>>> import numpy as np
>>> np.set_printoptions(precision=2, suppress=True, linewidth=160)
>>> rd = lambda a: np.round(a, 2) + 0
>>> f = np.array([-1, -1, 3, -2, -1, 1])
>>> arr = f[np.abs(np.subtract.outer(np.arange(6), np.arange(6)))]
>>> arr
array([[-1, -1,  3, -2, -1,  1],
       [-1, -1, -1,  3, -2, -1],
       [ 3, -1, -1, -1,  3, -2],
       [-2,  3, -1, -1, -1,  3],
       [-1, -2,  3, -1, -1, -1],
       [ 1, -1, -2,  3, -1, -1]])
>>> x = np.array([-4, -1, -3, 1, 3, 4])
>>> target = arr @ x
>>> target
array([ -5,   1,  -8,  16, -11,  -1])
>>> rd(np.linalg.solve(arr.T, arr[2]))
array([0., 0., 1., 0., 0., 0.])
>>> rd(np.linalg.solve(arr, arr[:, 5]))
array([0., 0., 0., 0., 0., 1.])
>>> [round(float(np.linalg.det(arr[:i, :i])), 2) + 0 for i in range(1, 7)]
[-1.0, 0.0, 16.0, -32.0, -17.0, 21.0]
>>> vals, V = np.linalg.eigh(arr)
>>> np.abs(V[:, -1]).round(6).argmax()
np.int64(2)
>>> rd(V.T @ V)
array([[1., 0., 0., 0., 0., 0.],
       [0., 1., 0., 0., 0., 0.],
       [0., 0., 1., 0., 0., 0.],
       [0., 0., 0., 1., 0., 0.],
       [0., 0., 0., 0., 1., 0.],
       [0., 0., 0., 0., 0., 1.]])
>>> (vals > 1e-8).sum(), (vals < -1e-8).sum()
(np.int64(2), np.int64(4))
>>> rd(V @ np.diag(vals) @ V.T)
array([[-1., -1.,  3., -2., -1.,  1.],
       [-1., -1., -1.,  3., -2., -1.],
       [ 3., -1., -1., -1.,  3., -2.],
       [-2.,  3., -1., -1., -1.,  3.],
       [-1., -2.,  3., -1., -1., -1.],
       [ 1., -1., -2.,  3., -1., -1.]])
>>> rd(V.T @ arr @ V)
array([[-7.  ,  0.  ,  0.  ,  0.  ,  0.  ,  0.  ],
       [ 0.  , -5.45,  0.  ,  0.  ,  0.  ,  0.  ],
       [ 0.  ,  0.  , -0.55,  0.  ,  0.  ,  0.  ],
       [ 0.  ,  0.  ,  0.  , -0.16,  0.  ,  0.  ],
       [ 0.  ,  0.  ,  0.  ,  0.  ,  1.  ,  0.  ],
       [ 0.  ,  0.  ,  0.  ,  0.  ,  0.  ,  6.16]])
>>> rd(np.abs(V[:, -1]))
array([0.31, 0.39, 0.5 , 0.5 , 0.39, 0.31])
>>> np.unique(vals.round(6) + 0, return_counts=True)[1]
array([1, 1, 1, 1, 1, 1])
>>> rd(vals.sum()), np.trace(arr)
(np.float64(-6.0), np.int64(-6))
>>> Y = arr[0, 0] * arr[1:] - np.outer(arr[1:, 0], arr[0])
>>> Y
array([[ 0,  0,  4, -5,  1,  2],
       [ 0,  4, -8,  7,  0, -1],
       [ 0, -5,  7, -3, -1, -1],
       [ 0,  1,  0, -1,  0,  2],
       [ 0,  2, -1, -1,  2,  0]])
>>> np.flatnonzero(~Y.round(6).any(axis=1))
array([], dtype=int64)
>>> np.linalg.matrix_rank(Y), np.linalg.matrix_rank(arr)
(np.int64(5), np.int64(6))
>>> arr[:, 0] / arr[0, 0]
array([ 1.,  1., -3.,  2.,  1., -1.])
